% ipython --no-banner

In [1]: import numpy as np

In [2]: from numpy import linalg as LA

In [3]: np.set_printoptions(precision=2, suppress=True, linewidth=120)

In [4]: B = np.array([[1, 1], [1, -1]])

In [5]: rng = np.random.default_rng(3293)

In [6]: X = np.kron(B, np.kron(B, B))[rng.permutation(8)][:9]

In [7]: X
Out[7]: 
array([[ 1, -1, -1,  1,  1, -1, -1,  1],
       [ 1,  1, -1, -1,  1,  1, -1, -1],
       [ 1,  1, -1, -1, -1, -1,  1,  1],
       [ 1, -1,  1, -1,  1, -1,  1, -1],
       [ 1,  1,  1,  1,  1,  1,  1,  1],
       [ 1,  1,  1,  1, -1, -1, -1, -1],
       [ 1, -1,  1, -1, -1,  1, -1,  1],
       [ 1, -1, -1,  1, -1,  1,  1, -1]])

In [8]: LA.svd(X, compute_uv=False)
Out[8]: array([2.83, 2.83, 2.83, 2.83, 2.83, 2.83, 2.83, 2.83])

In [9]: labels = rng.permutation(8)

In [10]: B = X[:, labels] * rng.choice([-1, 1], 8)

In [11]: B
Out[11]: 
array([[-1,  1,  1, -1,  1,  1, -1,  1],
       [ 1,  1, -1, -1, -1,  1, -1, -1],
       [-1,  1, -1, -1, -1, -1,  1,  1],
       [-1, -1, -1, -1,  1,  1,  1, -1],
       [ 1, -1,  1, -1, -1,  1,  1,  1],
       [-1, -1,  1, -1, -1, -1, -1, -1],
       [ 1, -1, -1, -1,  1, -1, -1,  1],
       [ 1,  1,  1, -1,  1, -1,  1, -1]])

In [12]: U, _, VT = LA.svd(X.T @ B)

In [13]: U @ VT
Out[13]: 
array([[ 0.,  0.,  0., -1.,  0.,  0.,  0.,  0.],
       [ 0.,  0.,  0.,  0., -1.,  0.,  0.,  0.],
       [ 0., -1.,  0.,  0.,  0.,  0.,  0.,  0.],
       [ 0.,  0.,  1.,  0.,  0.,  0.,  0.,  0.],
       [ 0.,  0.,  0.,  0.,  0.,  1.,  0.,  0.],
       [ 1.,  0.,  0.,  0.,  0.,  0.,  0.,  0.],
       [ 0.,  0.,  0.,  0.,  0.,  0.,  1.,  0.],
       [ 0.,  0.,  0.,  0.,  0.,  0.,  0.,  1.]])

In [14]: r0 = np.array([3, 3, 1, 2, 3, 1, 3, 3])

In [15]: B = X + np.outer(r0, np.eye(8)[2])

In [16]: LA.matrix_rank(LA.inv(B) - LA.inv(X), tol=1e-8)
Out[16]: np.int64(1)

In [17]: B
Out[17]: 
array([[ 1., -1.,  2.,  1.,  1., -1., -1.,  1.],
       [ 1.,  1.,  2., -1.,  1.,  1., -1., -1.],
       [ 1.,  1.,  0., -1., -1., -1.,  1.,  1.],
       [ 1., -1.,  3., -1.,  1., -1.,  1., -1.],
       [ 1.,  1.,  4.,  1.,  1.,  1.,  1.,  1.],
       [ 1.,  1.,  2.,  1., -1., -1., -1., -1.],
       [ 1., -1.,  4., -1., -1.,  1., -1.,  1.],
       [ 1., -1.,  2.,  1., -1.,  1.,  1., -1.]])

In [18]: LA.matrix_rank(B - X)
Out[18]: np.int64(1)

In [19]: round(LA.det(B) / LA.det(X), 2), round(float(1 + LA.solve(X, r0)[2]), 2)
Out[19]: (np.float64(0.87), 0.88)

In [20]: q, Rm = LA.qr(X)

In [21]: round(float(np.trace(q @ q.T)), 2)
Out[21]: 8.0

In [22]: np.abs(np.diag(Rm))
Out[22]: array([2.83, 2.83, 2.83, 2.83, 2.83, 2.83, 2.83, 2.83])

In [23]: q.shape, Rm.shape
Out[23]: ((8, 8), (8, 8))

In [24]: Rm.round(2) + 0
Out[24]: 
array([[-2.83,  0.  ,  0.  ,  0.  ,  0.  ,  0.  ,  0.  ,  0.  ],
       [ 0.  , -2.83,  0.  ,  0.  ,  0.  ,  0.  ,  0.  ,  0.  ],
       [ 0.  ,  0.  ,  2.83,  0.  ,  0.  ,  0.  ,  0.  ,  0.  ],
       [ 0.  ,  0.  ,  0.  ,  2.83,  0.  ,  0.  ,  0.  ,  0.  ],
       [ 0.  ,  0.  ,  0.  ,  0.  ,  2.83,  0.  ,  0.  ,  0.  ],
       [ 0.  ,  0.  ,  0.  ,  0.  ,  0.  ,  2.83,  0.  ,  0.  ],
       [ 0.  ,  0.  ,  0.  ,  0.  ,  0.  ,  0.  ,  2.83,  0.  ],
       [ 0.  ,  0.  ,  0.  ,  0.  ,  0.  ,  0.  ,  0.  , -2.83]])

In [25]: np.allclose(Rm.T @ Rm, X.T @ X)
Out[25]: True

In [26]: q @ Rm
Out[26]: 
array([[ 1., -1., -1.,  1.,  1., -1., -1.,  1.],
       [ 1.,  1., -1., -1.,  1.,  1., -1., -1.],
       [ 1.,  1., -1., -1., -1., -1.,  1.,  1.],
       [ 1., -1.,  1., -1.,  1., -1.,  1., -1.],
       [ 1.,  1.,  1.,  1.,  1.,  1.,  1.,  1.],
       [ 1.,  1.,  1.,  1., -1., -1., -1., -1.],
       [ 1., -1.,  1., -1., -1.,  1., -1.,  1.],
       [ 1., -1., -1.,  1., -1.,  1.,  1., -1.]])

In [27]: np.round(q.T @ q, 2) + 0
Out[27]: 
array([[1., 0., 0., 0., 0., 0., 0., 0.],
       [0., 1., 0., 0., 0., 0., 0., 0.],
       [0., 0., 1., 0., 0., 0., 0., 0.],
       [0., 0., 0., 1., 0., 0., 0., 0.],
       [0., 0., 0., 0., 1., 0., 0., 0.],
       [0., 0., 0., 0., 0., 1., 0., 0.],
       [0., 0., 0., 0., 0., 0., 1., 0.],
       [0., 0., 0., 0., 0., 0., 0., 1.]])

In [28]: A = np.array([[3, 6, 3, 6, -6],
    ...:     [-2, -4, -2, -4, 4],
    ...:     [3, 6, 3, 6, -6],
    ...:     [2, 4, 2, 4, -4],
    ...:     [0, 0, 0, 0, 0],
    ...:     [3, 6, 3, 6, -6],
    ...:     [3, 6, 3, 6, -6],
    ...:     [2, 4, 2, 4, -4],
    ...:     [3, 6, 3, 6, -6],
    ...:     [-1, -2, -1, -2, 2]])

In [29]: B = np.array([[-7, 3], [1, -3], [0, 3], [-7, 1], [-6, -1]])

In [30]: LA.matrix_rank(np.vstack([A, B.T]))
Out[30]: np.int64(3)

In [31]: np.einsum("ij->j", A)
Out[31]: array([ 16,  32,  16,  32, -32])

In [32]: np.einsum("ik,kj->ji", A, B)
Out[32]: 
array([[-21,  14, -21, -14,   0, -21, -21, -14, -21,   7],
       [ 12,  -8,  12,   8,   0,  12,  12,   8,  12,  -4]])

In [33]: np.vstack([A, B.T]).shape
Out[33]: (12, 5)
